% ipython --no-banner

In [1]: import numpy as np

In [2]: np.set_printoptions(precision=1, suppress=True, linewidth=120)

In [3]: E = np.load("m.npy")

In [4]: E
Out[4]: 
array([[ 0.,  3.,  0.,  0.,  0.,  0.,  0.,  0.,  0.,  0.,  0.],
       [ 3., -2.,  3.,  0.,  0.,  0.,  0.,  0.,  0.,  0.,  0.],
       [ 0.,  3.,  2.,  3.,  0.,  0.,  0.,  0.,  0.,  0.,  0.],
       [ 0.,  0.,  3.,  2.,  3.,  0.,  0.,  0.,  0.,  0.,  0.],
       [ 0.,  0.,  0.,  3.,  1.,  3.,  0.,  0.,  0.,  0.,  0.],
       [ 0.,  0.,  0.,  0.,  3., -3.,  3.,  0.,  0.,  0.,  0.],
       [ 0.,  0.,  0.,  0.,  0.,  3.,  0.,  3.,  0.,  0.,  0.],
       [ 0.,  0.,  0.,  0.,  0.,  0.,  3.,  1.,  3.,  0.,  0.],
       [ 0.,  0.,  0.,  0.,  0.,  0.,  0.,  3., -3.,  3.,  0.],
       [ 0.,  0.,  0.,  0.,  0.,  0.,  0.,  0.,  3.,  0.,  3.],
       [ 0.,  0.,  0.,  0.,  0.,  0.,  0.,  0.,  0.,  3.,  2.]])

In [5]: E.shape
Out[5]: (11, 11)

In [6]: E[:, 11]
IndexError: index 11 is out of bounds for axis 1 with size 11


In [7]: np.unravel_index(np.abs(E).argmax(), E.shape)
Out[7]: (np.int64(0), np.int64(1))

In [8]: np.count_nonzero(E)
Out[8]: np.int64(28)

In [9]: print(round(np.linalg.norm(E), 1))
14.7

In [10]: E.sum(axis=0)
Out[10]: array([3., 4., 8., 8., 7., 3., 6., 7., 3., 6., 5.])

In [11]: E.sum(axis=1)
Out[11]: array([3., 4., 8., 8., 7., 3., 6., 7., 3., 6., 5.])

In [12]: E.mean(axis=0)
Out[12]: array([0.3, 0.4, 0.7, 0.7, 0.6, 0.3, 0.5, 0.6, 0.3, 0.5, 0.5])
